$ python -q
>>> import numpy as np
>>> np.set_printoptions(suppress=True, linewidth=160)
>>> data = np.load("dump.npy")
>>> data
array([[ 80.3,   0.9,  79.2, 119.7, 139.1, 139.7],
       [ 79.5,  -0.2,  80.2, 119.9, 139.2, 140.2],
       [ 80.7,  -0.2,  78.5, 119. , 139.3, 138.7],
       [ 81.4,  -1.3,  81.4, 119.3, 139.3, 140.5],
       [ 80.3,  -0.4,  79.9, 119.8, 140.9, 140.6],
       [ 80.3,   0. ,  79.1, 118.9, 138.8, 139.6],
       [ 80.3,   0.3,  81.1, 120.4, 139.3, 140.9],
       [ 79.7,  -0.6,  79.4, 120.8, 139.7, 140.1],
       [ 80. ,   0.8,  81.1, 119.9, 140.8, 140.3],
       [ 81.2,   0. ,  82. , 120.3, 139.7, 140.2],
       [ 79.9,  -0.9,  80.7, 119.6, 141.8, 140.2],
       [ 78.7,  -1.5,  79.3, 120.3, 140. , 138.4],
       [ 81. ,   0.4,  80.3, 121.5, 139.3, 141.7],
       [ 80.6,   0.7,  79.6, 120.5, 140. , 140.2],
       [ 80.2,  -2. ,  81.1, 119. , 137.9, 139.8],
       [ 77.8,  -1. ,  79.4, 119.3, 140.1, 141.1],
       [ 78.6,   1.2,  79.5, 121. , 138.9, 140.6],
       [ 80.1,  -0.6,  80.9, 119.4, 140.4, 138.7],
       [ 79.4,   0.2,  80.6, 117.5, 139.7, 139. ],
       [ 82.1,  -0.3,  79.6, 120.1, 139.9, 141.9],
       [ 79.1,   0.2,  80. , 119.2, 141.8, 139.8],
       [ 79.9,   1.1,  79.5, 119.7, 139.8, 140.9],
       [ 80.2,   0.9,  79.7, 121.4, 140.2, 139. ],
       [ 79.5,   0.5,  79.3, 118.4, 139.8, 140.6],
       [ 80.8,   1.6,  80.4, 118.6, 140. , 140.2],
       [ 81. ,   1. ,  80.5, 120.1, 139.9, 137.4],
       [ 79. ,   0.3,  78.6, 120.9, 139.5, 140.5],
       [ 80.3,   0. ,  78.6, 121.4, 139.1, 141.2],
       [ 80.5,   0.4,  80.8, 119.7, 139.9, 140.9],
       [ 80.9,  -1.2,  80.5, 119.3, 140.7, 139.1]])
>>> A2 = np.c_[data[:, :5] @ np.array([[2, 1, 2, 1, -1],
...     [1, 2, 0, 0, -2],
...     [-1, 0, -1, 2, 2],
...     [-1, 0, -2, 1, 1],
...     [-2, 2, 0, -1, 0]]), np.array([0, 0, 1, 1, 3, 0, 3, 0, 1, 3, 0, 0, 3, 2, 0, 2, 3, 2, 3, 1, 1, 1, 3, 0, 3, 0, 2, 0, 1, 2])]
>>> A2.round(1)
array([[-315.6,  360.3, -158. ,  219.3,  196. ,    0. ],
       [-319.7,  357.5, -161. ,  220.6,  201.2,    0. ],
       [-314.9,  358.9, -155.1,  217.4,  195.7,    1. ],
       [-317.8,  357.4, -157.2,  224.2,  203.3,    1. ],
       [-321.3,  361.3, -158.9,  219. ,  200.1,    3. ],
       [-315. ,  357.9, -156.3,  218.6,  196.8,    0. ],
       [-319.2,  359.5, -161.3,  223.6,  201.7,    3. ],
       [-320.8,  357.9, -161.6,  219.6,  201.1,    0. ],
       [-321.8,  363.2, -160.9,  221.3,  200.5,    1. ],
       [-319.3,  360.6, -160.2,  225.8,  203.1,    3. ],
       [-325. ,  361.7, -160.1,  219.1,  202.9,    0. ],
       [-323.7,  355.7, -162.5,  217.6,  203.2,    0. ],
       [-318. ,  360.4, -161.3,  223.8,  200.3,    3. ],
       [-318.2,  362. , -159.4,  220.3,  197.7,    2. ],
       [-317.5,  352. , -158.7,  223.5,  205. ,    0. ],
       [-324.3,  356. , -162.4,  215.8,  202.3,    2. ],
       [-319.9,  358.8, -164.3,  219.7,  199. ,    3. ],
       [-321.5,  359.7, -159.5,  220.9,  202.3,    2. ],
       [-318.5,  359.2, -156.8,  218.4,  198.9,    3. ],
       [-315.6,  361.3, -155.6,  221.5,  197.8,    1. ],
       [-324.4,  363.1, -160.2,  216.5,  199.7,    1. ],
       [-317.9,  361.7, -159.1,  218.8,  196.6,    1. ],
       [-320.2,  362.4, -162.1,  220.8,  198.8,    3. ],
       [-317.8,  360.1, -157.1,  216.7,  196.5,    0. ],
       [-315.8,  364. , -156. ,  220.2,  195.4,    3. ],
       [-317.4,  362.8, -158.7,  222.2,  198.1,    0. ],
       [-320.2,  358.6, -162.4,  217.6,  198.5,    2. ],
       [-317.6,  358.5, -160.8,  219.8,  198.3,    0. ],
       [-318.9,  361.1, -159.2,  221.9,  200. ,    1. ],
       [-320.6,  359.9, -157.3,  220.5,  201.8,    2. ]])
>>> np.round(np.linalg.lstsq(data, A2[:, 0])[0], 1) + 0
array([ 2.,  1., -1., -1., -2.,  0.])
